$ python3 -q
>>> import numpy as np
>>> import numpy.linalg as la
>>> np.set_printoptions(suppress=True, linewidth=100)
>>> def rnd(a):
...     return np.round(a, 2) + 0
... 
>>> E = np.array([[0.98, 0.47, -1.92, -1.71],
...     [0.59, -3.23, -2.38, 0.05],
...     [-2.9, 0.68, -2.02, 2.83],
...     [2.11, 0.36, 5.06, -5.46],
...     [0.28, -0.59, 0.48, 3.76],
...     [6.73, -0.75, -10.23, 7.57],
...     [-0.64, 1.17, 7.16, -0.04],
...     [-0.52, 1.87, 2.9, 0.28],
...     [0.48, 1.18, 10.52, -6.95],
...     [-2.08, 0.6, -8.38, 2.24],
...     [3.5, -1.02, -4.56, -4.74],
...     [-1.27, -0.74, 5.12, 7.18],
...     [-1.46, -2.42, -2.93, 5.04],
...     [1.2, 0.88, -1.78, 0.86],
...     [0.4, 2.7, 1.78, 2.93]])
>>> x0 = np.array([0, 2, -2, -1])
>>> y = E @ x0
>>> try:
...     la.solve(E, y)
... except la.LinAlgError as e:
...     print(e)
... 
Last 2 dimensions of the array must be square
>>> rnd(la.pinv(E) @ E)
array([[1., 0., 0., 0.],
       [0., 1., 0., 0.],
       [0., 0., 1., 0.],
       [0., 0., 0., 1.]])
>>> rng = np.random.default_rng(8153)
>>> y = y + 0.05 * rng.normal(size=15)
>>> rnd(y)
array([  6.51,  -1.78,   2.63,  -3.92,  -5.93,  11.37, -11.87,  -2.31, -11.71,  15.78,  11.81,
       -18.82,  -3.98,   4.53,  -1.08])
>>> coef, *_ = la.lstsq(E, y)
>>> rnd(coef)
array([ 0.  ,  2.01, -2.  , -1.  ])
>>> [round(float(la.norm(la.solve(E.T @ E + lam * np.eye(4), E.T @ y))), 2) for lam in (0, 1, 10, 100)]
[3.0, 2.94, 2.55, 1.51]
>>> rnd(la.norm(y - E @ coef))
np.float64(0.14)
>>> rnd(E.T @ (y - E @ coef))
array([0., 0., 0., 0.])
>>> M2 = E / np.sqrt((E ** 2).mean(axis=1, keepdims=True))
>>> rnd(M2[0])
array([ 0.7 ,  0.34, -1.38, -1.23])
>>> la.matrix_rank(M2) == la.matrix_rank(E)
np.True_
>>> rnd(la.norm(M2, axis=1))
array([2., 2., 2., 2., 2., 2., 2., 2., 2., 2., 2., 2., 2., 2., 2.])
>>> data = np.loadtxt("run3.csv", delimiter=",")
>>> data
array([[ 0.7,  1.5,  0.4,  0.2],
       [-1.1, -1. ,  1.7,  0.4],
       [-0.1,  0.3, -0.6,  0.2],
       [ 1.1,  0.9, -1. , -1. ]])
>>> cen = E - E.mean(axis=1)
Traceback (most recent call last):
  File "<python-input-23>", line 1, in <module>
    cen = E - E.mean(axis=1)
          ~~^~~~~~~~~~~~~~~~
ValueError: operands could not be broadcast together with shapes (15,4) (15,) 
>>> cen = E - E.mean(axis=0)
>>> left, sigma, Vt = la.svd(cen, full_matrices=False)
>>> np.abs(left[:, 0]).argmax()
np.int64(8)
>>> rnd(sigma ** 2 / (sigma ** 2).sum())
array([0.66, 0.24, 0.07, 0.03])
>>> rnd(cen.mean(axis=0))
array([0., 0., 0., 0.])
>>> (np.sign(left[:, 0]) == np.sign(left[0, 0])).astype(int)
array([1, 1, 1, 0, 1, 1, 0, 0, 0, 1, 1, 0, 1, 1, 0])
>>> rnd(Vt[0] * np.sign(Vt[0, np.abs(Vt[0]).argmax()]))
array([-0.1 ,  0.1 ,  0.87, -0.47])
>>> rnd(sigma)
array([23.21, 13.9 ,  7.76,  5.36])
>>> x0 = np.array([2, 2, 2, 1])
>>> h1 = np.maximum(data @ x0, 0)
>>> rnd(h1)
array([5.4, 0. , 0. , 1. ])
>>> rnd(np.maximum(data @ (3 * x0), 0))
array([16.2,  0. ,  0. ,  3. ])
>>> rnd(data.T @ h1)
array([4.88, 9.  , 1.16, 0.08])
>>> rnd(np.maximum(data @ x0, 0) - np.maximum(-data @ x0, 0))
array([ 5.4, -0.4, -0.6,  1. ])
>>> Q, evecs = la.qr(data[:, :1])[0], la.qr(data[:, 1:])[0]
>>> sigma = la.svd(Q.T @ evecs, compute_uv=False)
>>> rnd(la.norm(Q @ Q.T - evecs @ evecs.T, 2))
np.float64(1.0)
>>> rnd(sigma)
array([0.99])
>>> rnd(np.degrees(np.arccos(sigma.clip(0, 1))))
array([8.98])
>>> (sigma > 0.9).sum()
np.int64(1)
>>> J = np.load("case9.npy")
>>> J
array([[  2.08,  -2.65,  14.01,   0.15,  -2.36,  13.1 ,   0.56,  -6.81,  15.07,   0.92,   0.61,
         -0.03,  -2.6 ],
       [ -4.57,  -0.86,   1.7 ,   0.07,   0.89,   3.19,  -0.58,   5.47,  -8.89,   1.43,   0.36,
          0.11,   5.51],
       [ -2.09,   0.92,   1.67,  -0.35,  -1.16, -10.58,  -0.48,   9.64,  -3.2 ,   2.32,  -0.19,
          0.01,   5.1 ],
       [ -7.  ,  -0.22,   0.06,   0.15,  -1.44,  -8.6 ,   0.64,  -7.44,  21.21,   1.89,   0.52,
         -0.07,  -0.49],
       [  2.89,   2.01, -23.92,   0.4 ,  -0.42, -11.62,  -0.52,  22.79,  30.44,   1.5 ,   1.32,
          0.45,  -3.81],
       [  3.2 ,  -1.76,   9.84,  -0.26,   1.17,  -2.66,   0.65,   4.56, -36.01,  -1.95,   0.63,
          0.03,  -5.9 ],
       [  4.07,  -1.12, -43.08,   0.38,  -2.  ,  -7.31,  -0.2 ,  -7.19,  15.4 ,  -0.4 ,   1.07,
         -0.03,  -2.03],
       [  0.21,  -0.2 ,   3.37,  -0.01,   2.41,  -3.68,   0.18,  -7.31,   4.33,  -3.3 ,   0.42,
          0.02,  -5.64],
       [ -4.67,   1.57,   3.53,  -0.31,  -0.33,  -9.94,  -0.33,  -4.2 , -16.68,   1.83,  -0.1 ,
          0.15,  -1.95],
       [ -6.65,  -0.77,   8.35,  -0.15,   3.52,  -9.34,   0.91,   7.54,   0.9 ,  -2.12,   0.66,
          0.38,   6.16],
       [  0.02,  -0.92, -28.05,  -0.47,  -0.7 ,   0.64,  -0.16,  -2.56,   5.64,   1.43,  -0.06,
         -0.28,   7.58]])
>>> J @ J
Traceback (most recent call last):
  File "<python-input-46>", line 1, in <module>
    J @ J
    ~~^~~
ValueError: matmul: Input operand 1 has a mismatch in its core dimension 0, with gufunc signature (n?,k),(k,m?)->(n?,m?) (size 11 is different from 13)
>>> G = J.T @ J
>>> rnd(la.eigvalsh(G)[::-1])
array([5433.48, 1914.99, 1137.78,  517.78,  313.04,   51.42,   22.67,   15.66,    0.74,    0.62,
          0.14,    0.  ,    0.  ])
>>> rnd(np.diag(G))
array([ 179.81,   20.99, 3607.18,    0.88,   34.12,  763.21,    3.02,  950.94, 3556.31,   38.84,
          4.72,    0.47,  247.83])
>>> rnd(np.trace(G)), rnd((J ** 2).sum())
(np.float64(9408.32), np.float64(9408.32))
>>> np.allclose(G, G.T)
True
>>> K = np.loadtxt("x.csv", delimiter=",")
>>> K
array([[ 0.8, -0.2,  0. , -0.4,  0.6, -4. ,  0.6,  0. ],
       [-2.1, -0.1,  0.7, -0.3,  0.1,  4. , -2.3,  1.9],
       [-1.1, -1.4, -0.2,  0.5,  0. ,  5. ,  0.3,  0.4],
       [-1.3, -1. ,  1.9,  1.1,  0. , -2. , -0.6,  0.3],
       [ 0.3,  0.5,  1.6, -1.1, -0.3, -5. , -0.3,  0.5],
       [ 0.8, -0.7, -0.3, -2.1,  1.6, -3. , -0.9, -1.5],
       [ 0.9, -2.6,  0. , -1.1,  0.6, 12. ,  0.2, -1.8]])
>>> M2 = K + rng.integers(-2, 3, (7, 1)) @ rng.integers(-2, 3, (1, 8))
>>> rnd(M2)
array([[-0.2,  1.8,  1. , -1.4,  1.6, -3. ,  2.6,  1. ],
       [-4.1,  3.9,  2.7, -2.3,  2.1,  6. ,  1.7,  3.9],
       [-2.1,  0.6,  0.8, -0.5,  1. ,  6. ,  2.3,  1.4],
       [ 0.7, -5. , -0.1,  3.1, -2. , -4. , -4.6, -1.7],
       [ 2.3, -3.5, -0.4,  0.9, -2.3, -7. , -4.3, -1.5],
       [ 0.8, -0.7, -0.3, -2.1,  1.6, -3. , -0.9, -1.5],
       [-0.1, -0.6,  1. , -2.1,  1.6, 13. ,  2.2, -0.8]])
>>> rnd(M2 - K)
array([[-1.,  2.,  1., -1.,  1.,  1.,  2.,  1.],
       [-2.,  4.,  2., -2.,  2.,  2.,  4.,  2.],
       [-1.,  2.,  1., -1.,  1.,  1.,  2.,  1.],
       [ 2., -4., -2.,  2., -2., -2., -4., -2.],
       [ 2., -4., -2.,  2., -2., -2., -4., -2.],
       [ 0.,  0.,  0.,  0.,  0.,  0.,  0.,  0.],
       [-1.,  2.,  1., -1.,  1.,  1.,  2.,  1.]])
>>> la.matrix_rank(M2 - K, tol=1e-8)
np.int64(1)
>>> np.abs(M2 - K).sum(axis=1)
array([10., 20., 10., 20., 20.,  0., 10.])
